$ ipython --no-banner

In [1]: import numpy as np

In [2]: import numpy.linalg as la

In [3]: np.set_printoptions(precision=2, suppress=True, linewidth=100, floatmode="fixed")

In [4]: A = np.array([[6.0, 7.0, 2.0, -2.0],
   ...:     [3.0, 1.0, 1.0, 3.0],
   ...:     [9.0, 9.0, 3.0, 0.0],
   ...:     [0.0, 0.0, 0.0, 4.0]])

In [5]: A
Out[5]: 
array([[ 6.00,  7.00,  2.00, -2.00],
       [ 3.00,  1.00,  1.00,  3.00],
       [ 9.00,  9.00,  3.00,  0.00],
       [ 0.00,  0.00,  0.00,  4.00]])

In [6]: round(float(la.eigvals(A).sum().real), 2)
Out[6]: 14.0

In [7]: np.kron(np.eye(2, dtype=int), A)
Out[7]: 
array([[ 6.00,  7.00,  2.00, -2.00,  0.00,  0.00,  0.00, -0.00],
       [ 3.00,  1.00,  1.00,  3.00,  0.00,  0.00,  0.00,  0.00],
       [ 9.00,  9.00,  3.00,  0.00,  0.00,  0.00,  0.00,  0.00],
       [ 0.00,  0.00,  0.00,  4.00,  0.00,  0.00,  0.00,  0.00],
       [ 0.00,  0.00,  0.00, -0.00,  6.00,  7.00,  2.00, -2.00],
       [ 0.00,  0.00,  0.00,  0.00,  3.00,  1.00,  1.00,  3.00],
       [ 0.00,  0.00,  0.00,  0.00,  9.00,  9.00,  3.00,  0.00],
       [ 0.00,  0.00,  0.00,  0.00,  0.00,  0.00,  0.00,  4.00]])

In [8]: np.einsum("ii->", A)
Out[8]: np.float64(14.0)

In [9]: np.round(la.eigvals(A), 2) + 0
Out[9]: array([11.78,  0.00, -1.78,  4.00])

In [10]: np.einsum("ij,ji->", A, A)
Out[10]: np.float64(158.0)

In [11]: Y = A / la.norm(A, axis=1, keepdims=True)

In [12]: G = Y @ Y.T

In [13]: round(float(np.degrees(np.arccos(np.clip(G[0, 2], -1, 1)))), 2)
Out[13]: 12.75

In [14]: (np.abs(G) > 0.9).astype(int)
Out[14]: 
array([[1, 0, 1, 0],
       [0, 1, 0, 0],
       [1, 0, 1, 0],
       [0, 0, 0, 1]])

In [15]: G
Out[15]: 
array([[ 1.00,  0.49,  0.98, -0.21],
       [ 0.49,  1.00,  0.67,  0.67],
       [ 0.98,  0.67,  1.00,  0.00],
       [-0.21,  0.67,  0.00,  1.00]])

In [16]: (G - 2 * np.eye(4)).round(6).argmax(axis=1)
Out[16]: array([2, 3, 0, 1])

In [17]: np.argwhere(np.triu(np.abs(G) > 0.95, 1))
Out[17]: array([[0, 2]])

In [18]: arr = np.array([[3.0, 0.0, 2.0, 0.0],
    ...:     [0.0, 3.0, 0.0, 0.0],
    ...:     [2.0, 0.0, 3.0, 0.0],
    ...:     [0.0, 0.0, 0.0, 3.0]])

In [19]: rng = np.random.default_rng(9971)

In [20]: lab = rng.permutation(4)

In [21]: lab
Out[21]: array([1, 0, 3, 2])

In [22]: Y = arr[lab][:, lab]

In [23]: np.diag(Y)
Out[23]: array([3.00, 3.00, 3.00, 3.00])

In [24]: f = np.array([1, 1, 1, 2])

In [25]: Y = arr + np.outer(f, np.eye(4)[1])

In [26]: Y
Out[26]: 
array([[3.00, 1.00, 2.00, 0.00],
       [0.00, 4.00, 0.00, 0.00],
       [2.00, 1.00, 3.00, 0.00],
       [0.00, 2.00, 0.00, 3.00]])

In [27]: round(la.det(Y) / la.det(arr), 2), np.round(1 + la.solve(arr, f)[1], 2)
Out[27]: (np.float64(1.33), np.float64(1.33))

In [28]: Y.inv()
Traceback (most recent call last):
  Cell In[28], line 1
    Y.inv()
AttributeError: 'numpy.ndarray' object has no attribute 'inv'


In [29]: round(la.det(Y), 2)
Out[29]: np.float64(60.0)

In [30]: np.sort(np.abs(la.eigvals(Y)))
Out[30]: array([1.00, 3.00, 4.00, 5.00])

In [31]: np.allclose(Y, Y.T)
Out[31]: False

In [32]: (Y - Y.T) / 2
Out[32]: 
array([[ 0.00,  0.50,  0.00,  0.00],
       [-0.50,  0.00, -0.50, -1.00],
       [ 0.00,  0.50,  0.00,  0.00],
       [ 0.00,  1.00,  0.00,  0.00]])

In [33]: np.allclose(Y @ Y.T, Y.T @ Y)
Out[33]: False

In [34]: ev, V = la.eigh(arr)

In [35]: np.abs(V[:, -1])
Out[35]: array([0.71, 0.00, 0.71, 0.00])

In [36]: M = np.array([[1, 3], [4, 2]])

In [37]: M
Out[37]: 
array([[1, 3],
       [4, 2]])

In [38]: round(la.norm(M), 2)
Out[38]: np.float64(5.48)

In [39]: np.count_nonzero(M)
Out[39]: np.int64(4)

In [40]: np.abs(M).max()
Out[40]: np.int64(4)

In [41]: np.zeros(2, 2)
Traceback (most recent call last):
  Cell In[41], line 1
    np.zeros(2, 2)
TypeError: Cannot interpret '2' as a data type


In [42]: proj = np.triu(np.array([[-3, -2], [-1, -2]]), 1) + np.eye(2)

In [43]: Y = proj @ M @ la.inv(proj)

In [44]: np.poly(Y)
Out[44]: array([  1.00,  -3.00, -10.00])

In [45]: la.matrix_rank(Y)
Out[45]: np.int64(2)

In [46]: ev, V = la.eig(M)

In [47]: ev
Out[47]: array([-2.00,  5.00])

In [48]: np.sort(la.eigvals(M.T))
Out[48]: array([-2.00,  5.00])

In [49]: np.prod(ev)
Out[49]: np.float64(-10.0)

In [50]: np.sort(la.eigvals(la.inv(M)))
Out[50]: array([-0.50,  0.20])

In [51]: M @ V[:, 0] - ev[0] * V[:, 0]
Out[51]: array([0.00, 0.00])
